$ python -q
>>> import numpy as np
>>> np.set_printoptions(precision=3, suppress=True, linewidth=160, legacy="1.25")
>>> def rnd(a):
...     return np.round(a, 3) + 0
... 
>>> feats = np.maximum(np.array([[3],
...     [3],
...     [0],
...     [2],
...     [2],
...     [2],
...     [2],
...     [3],
...     [3],
...     [0],
...     [0],
...     [2],
...     [1],
...     [3],
...     [1],
...     [0],
...     [3],
...     [0],
...     [1],
...     [2],
...     [2],
...     [3],
...     [2]]) @ np.array([[2, 2, 1, 2]]) + np.array([1, 2, 1, 0]), 0)
>>> feats
array([[7, 8, 4, 6],
       [7, 8, 4, 6],
       [1, 2, 1, 0],
       [5, 6, 3, 4],
       [5, 6, 3, 4],
       [5, 6, 3, 4],
       [5, 6, 3, 4],
       [7, 8, 4, 6],
       [7, 8, 4, 6],
       [1, 2, 1, 0],
       [1, 2, 1, 0],
       [5, 6, 3, 4],
       [3, 4, 2, 2],
       [7, 8, 4, 6],
       [3, 4, 2, 2],
       [1, 2, 1, 0],
       [7, 8, 4, 6],
       [1, 2, 1, 0],
       [3, 4, 2, 2],
       [5, 6, 3, 4],
       [5, 6, 3, 4],
       [7, 8, 4, 6],
       [5, 6, 3, 4]])
>>> np.linalg.matrix_rank(feats, rtol=0.1)
1
>>> rnd(np.linalg.norm(feats, 2) / np.linalg.norm(feats))
0.998
>>> K = np.array([[0, 3, -2, 2, 3],
...     [0, 0, 0, 1, -2],
...     [0, 0, 0, 2, 1],
...     [0, 0, 0, 0, 3],
...     [0, 0, 0, 0, 0]])
>>> K
array([[ 0,  3, -2,  2,  3],
       [ 0,  0,  0,  1, -2],
       [ 0,  0,  0,  2,  1],
       [ 0,  0,  0,  0,  3],
       [ 0,  0,  0,  0,  0]])
>>> U, sig, vt = np.linalg.svd(K)
>>> evecs = vt[:(sig > 1e-8).sum()]
>>> rng = np.random.default_rng(834202)
>>> vec = K[3] + 2 * K[0] + rng.integers(2) * np.eye(5)[3]
>>> vec
array([ 0.,  6., -4.,  5.,  9.])
>>> np.allclose(evecs.T @ evecs @ vec, vec)
True
>>> rnd(np.linalg.norm(vec - evecs.T @ evecs @ vec))
0.0
>>> rnd(evecs.T @ evecs)
array([[ 0.   ,  0.   ,  0.   ,  0.   ,  0.   ],
       [ 0.   ,  0.692, -0.462,  0.   ,  0.   ],
       [ 0.   , -0.462,  0.308,  0.   ,  0.   ],
       [ 0.   ,  0.   ,  0.   ,  1.   ,  0.   ],
       [ 0.   ,  0.   ,  0.   ,  0.   ,  1.   ]])
>>> np.linalg.matrix_rank(np.vstack([K, vec]))
3
>>> np.linalg.matrix_rank(K, rtol=0.1)
3
>>> [round(float(x), 3) for x in np.linalg.svd(K, compute_uv=False)[:3]]
[5.766, 2.923, 1.79]
>>> np.linalg.cond(K) > 100
True
>>> E = np.load("data.npy")
>>> rnd(E)
array([[ 0.41, -0.1 , -1.31, -0.95, -0.34],
       [-1.13, -3.92, -3.67,  0.11, -4.91],
       [-0.59, -2.12, -2.81,  1.21, -2.07],
       [-0.62, -2.4 , -3.4 ,  1.4 , -2.3 ],
       [-0.26,  0.08,  0.06,  1.86,  0.86]])
>>> U, sig, vt = np.linalg.svd(E)
>>> np.argmax(sig[:-1] / (sig[1:] + 1e-6)) + 1
3
>>> out = U[:, :3] @ np.diag(sig[:3]) @ vt[:3]
>>> rnd(np.linalg.norm(E - out, 2)), rnd(sig[3])
(0.0, 0.0)
>>> rnd(out)
array([[ 0.41, -0.1 , -1.31, -0.95, -0.34],
       [-1.13, -3.92, -3.67,  0.11, -4.91],
       [-0.59, -2.12, -2.81,  1.21, -2.07],
       [-0.62, -2.4 , -3.4 ,  1.4 , -2.3 ],
       [-0.26,  0.08,  0.06,  1.86,  0.86]])
>>> sig = 10 * 0.2 ** np.arange(3)
>>> F = rng.normal(size=(20, 3)) * rng.permutation(sig)
>>> rnd(F)
array([[  0.184,   5.97 ,  -1.816],
       [ -0.171,  11.664,  -2.25 ],
       [  0.784,   1.301,  -2.315],
       [  0.165,   7.987,   2.093],
       [ -0.006,   5.647,  -1.506],
       [  0.437,  21.855,  -2.349],
       [  0.414, -11.487,  -4.336],
       [ -0.311,   8.147,   1.5  ],
       [  0.652,  -6.377,  -0.058],
       [  0.19 ,  -9.544,  -0.145],
       [ -0.323,  -9.609,   3.873],
       [  0.021,  -0.038,  -0.68 ],
       [  0.522, -10.542,   2.153],
       [  0.341,  28.374,  -1.814],
       [  0.107,  13.839,   0.821],
       [ -0.262,   2.744,  -0.098],
       [ -0.132,  -4.115,   1.188],
       [  0.049,   2.297,  -0.93 ],
       [ -0.162,   3.078,   2.984],
       [  0.058,   2.438,   3.228]])
>>> # column 1 dominates
>>> cen = (F - F.mean(axis=0)) / F.std(axis=0)
>>> np.argwhere(np.abs(cen) > 2)
array([[ 2,  0],
       [ 6,  2],
       [13,  1]])
>>> rnd(cen.std(axis=0))
array([1., 1., 1.])
>>> b = np.linalg.lstsq(np.delete(cen, 1, axis=1), cen[:, 1])[0]
>>> np.abs(b).argmax()
1
>>> rnd(1 - np.var(cen[:, 1] - np.delete(cen, 1, axis=1) @ b))
0.084
>>> gram = np.cov(F, rowvar=False)
>>> gram.shape
(3, 3)
>>> rnd(np.polyfit(F[:, 1], F[:, 2], 1))
array([-0.051,  0.14 ])
>>> rnd(np.linalg.eigvalsh(gram)[::-1])
array([111.857,   4.593,   0.079])
>>> out = np.c_[F[:, :1] @ np.array([[-3]]), np.array([2, 8, 1, 0, 5, 7, 5, 2, 3, 1, 0, 3, 9, 8, 2, 7, 2, 3, 7, 7])]
>>> rnd(out)
array([[-0.553,  2.   ],
       [ 0.513,  8.   ],
       [-2.351,  1.   ],
       [-0.494,  0.   ],
       [ 0.019,  5.   ],
       [-1.31 ,  7.   ],
       [-1.241,  5.   ],
       [ 0.934,  2.   ],
       [-1.956,  3.   ],
       [-0.57 ,  1.   ],
       [ 0.97 ,  0.   ],
       [-0.062,  3.   ],
       [-1.566,  9.   ],
       [-1.022,  8.   ],
       [-0.322,  2.   ],
       [ 0.786,  7.   ],
       [ 0.396,  2.   ],
       [-0.146,  3.   ],
       [ 0.487,  7.   ],
       [-0.175,  7.   ]])
>>> rnd(np.linalg.norm(np.linalg.qr(F)[0].T @ out, axis=0) ** 2 / ((out ** 2).sum(axis=0) + 1e-12))
array([1.   , 0.276])
>>> np.linalg.matrix_rank(np.c_[F, out])
4
>>> arr = np.load("arr.npy")
>>> arr
array([[ 4,  4],
       [ 4, -2]])
>>> out = np.linalg.inv(arr)
>>> np.allclose(out, arr.T)
False
>>> rnd(np.linalg.inv(out))
array([[ 4.,  4.],
       [ 4., -2.]])
>>> P = np.triu(np.array([[0, 1], [1, 1]]), 1) + np.eye(2)
>>> out = P @ arr @ np.linalg.inv(P)
>>> rnd(np.linalg.det(out))
-24.0
>>> np.linalg.matrix_rank(out)
2
>>> out
array([[ 8., -6.],
       [ 4., -6.]])
>>> P @ arr - arr @ P
array([[ 4., -6.],
       [ 0., -4.]])
>>> np.poly(out)
array([  1.,  -2., -24.])
>>> ev, evecs = np.linalg.eigh(arr)
>>> vec = np.array([3, 1])
>>> vec @ arr @ vec / (vec @ vec), ev[0], ev[-1]
(5.8, -4.0, 6.0)
>>> ev, evecs = np.linalg.eig(arr)
>>> rnd(np.sort(np.linalg.eigvals(np.linalg.inv(arr))))
array([-0.25 ,  0.167])
>>> rnd(np.sort(np.linalg.eigvals(arr.T)))
array([-4.,  6.])
>>> ev, evecs = np.linalg.eigh(arr)
>>> rnd(evecs.T @ evecs)
array([[1., 0.],
       [0., 1.]])
>>> rnd(np.linalg.svd(arr, compute_uv=False))
array([6., 4.])
>>> ev.sum(), np.trace(arr)
(2.0, 2)
>>> ev
array([-4.,  6.])
>>> (ev > 1e-8).sum(), (ev < -1e-8).sum()
(1, 1)
>>> rnd(evecs @ np.diag(ev) @ evecs.T)
array([[ 4.,  4.],
       [ 4., -2.]])
>>> m1 = np.load("w.npy")
>>> m1
array([[ 1.2, -1.5,  0.5,  0.9],
       [-0.4, -0.1, -1.6,  1.4],
       [-1.6,  0.1,  0.5, -0.3],
       [-0.3,  0.2,  0.8,  0.1]])
>>> q, Rm = np.linalg.qr(m1)
>>> rnd(q.T @ q)
array([[1., 0., 0., 0.],
       [0., 1., 0., 0.],
       [0., 0., 1., 0.],
       [0., 0., 0., 1.]])
>>> q.shape, Rm.shape
((4, 4), (4, 4))
>>> rnd(np.abs(np.diag(Rm)))
array([2.062, 1.178, 1.906, 0.785])
>>> lab = rng.permutation(4)
>>> out = m1[:, lab] * rng.choice([-1, 1], 4)
>>> out
array([[-0.9, -1.5,  0.5,  1.2],
       [-1.4, -0.1, -1.6, -0.4],
       [ 0.3,  0.1,  0.5, -1.6],
       [-0.1,  0.2,  0.8, -0.3]])
>>> U, _, vt = np.linalg.svd(m1.T @ out)
>>> rnd(np.linalg.lstsq(m1, out)[0])
array([[ 0.,  0.,  0.,  1.],
       [ 0.,  1.,  0.,  0.],
       [ 0.,  0.,  1.,  0.],
       [-1.,  0.,  0.,  0.]])
>>> lab
array([3, 1, 2, 0])
>>> q, evecs = np.linalg.qr(out[:, :2])[0], np.linalg.qr(out[:, 2:])[0]
>>> sig = np.linalg.svd(q.T @ evecs, compute_uv=False)
>>> (sig > 0.9).sum()
0
>>> rnd(sig)
array([0.843, 0.58 ])
>>> out = m1 + rng.integers(-2, 3, (4, 3)) @ rng.integers(-2, 3, (3, 4))
>>> out
array([[ 1.2, -1.5,  0.5,  0.9],
       [ 2.6, -0.1, -4.6,  2.4],
       [-2.6,  6.1, -2.5, -1.3],
       [-2.3,  2.2, -1.2,  0.1]])
>>> np.linalg.matrix_rank(out - m1, tol=1e-8)
3
>>> rnd(out - m1)
array([[ 0.,  0.,  0.,  0.],
       [ 3.,  0., -3.,  1.],
       [-1.,  6., -3., -1.],
       [-2.,  2., -2.,  0.]])
